$ python -q
>>> import numpy as np
>>> np.set_printoptions(suppress=True, linewidth=100)
>>> def rd(a):
...     return np.round(a, 1) + 0
... 
>>> data = np.load("data.npy")
>>> data
array([[0, 1, 0, 0, 0, 0, 1, 0, 1, 0, 1, 0, 0, 1],
       [1, 0, 0, 0, 0, 0, 0, 0, 1, 0, 1, 0, 0, 1],
       [0, 0, 0, 1, 0, 0, 0, 1, 0, 1, 0, 1, 0, 0],
       [0, 0, 1, 0, 0, 0, 0, 0, 0, 0, 0, 1, 0, 0],
       [0, 0, 0, 0, 0, 0, 0, 0, 0, 0, 0, 0, 1, 0],
       [0, 0, 0, 0, 0, 0, 0, 0, 0, 0, 0, 0, 1, 0],
       [1, 0, 0, 0, 0, 0, 0, 0, 0, 0, 1, 0, 0, 1],
       [0, 0, 1, 0, 0, 0, 0, 0, 0, 1, 0, 1, 0, 0],
       [1, 1, 0, 0, 0, 0, 0, 0, 0, 0, 0, 0, 0, 1],
       [0, 0, 1, 0, 0, 0, 0, 1, 0, 0, 0, 1, 0, 0],
       [1, 1, 0, 0, 0, 0, 1, 0, 0, 0, 0, 0, 0, 1],
       [0, 0, 1, 1, 0, 0, 0, 1, 0, 1, 0, 0, 0, 0],
       [0, 0, 0, 0, 1, 1, 0, 0, 0, 0, 0, 0, 0, 0],
       [1, 1, 0, 0, 0, 0, 1, 0, 1, 0, 1, 0, 0, 0]])
>>> np.argwhere(np.triu(data))
array([[ 0,  1],
       [ 0,  6],
       [ 0,  8],
       [ 0, 10],
       [ 0, 13],
       [ 1,  8],
       [ 1, 10],
       [ 1, 13],
       [ 2,  3],
       [ 2,  7],
       [ 2,  9],
       [ 2, 11],
       [ 3, 11],
       [ 4, 12],
       [ 5, 12],
       [ 6, 10],
       [ 6, 13],
       [ 7,  9],
       [ 7, 11],
       [ 8, 13],
       [ 9, 11],
       [10, 13]])
>>> L = np.diag(data.sum(axis=1)) - data
>>> L @ np.ones(14)
array([0., 0., 0., 0., 0., 0., 0., 0., 0., 0., 0., 0., 0., 0.])
>>> rd(np.linalg.eigvalsh(L))
array([0. , 0. , 0. , 1. , 2. , 2.6, 3. , 4. , 4. , 5. , 5. , 5.4, 6. , 6. ])
>>> np.linalg.matrix_rank(L)
np.int64(11)
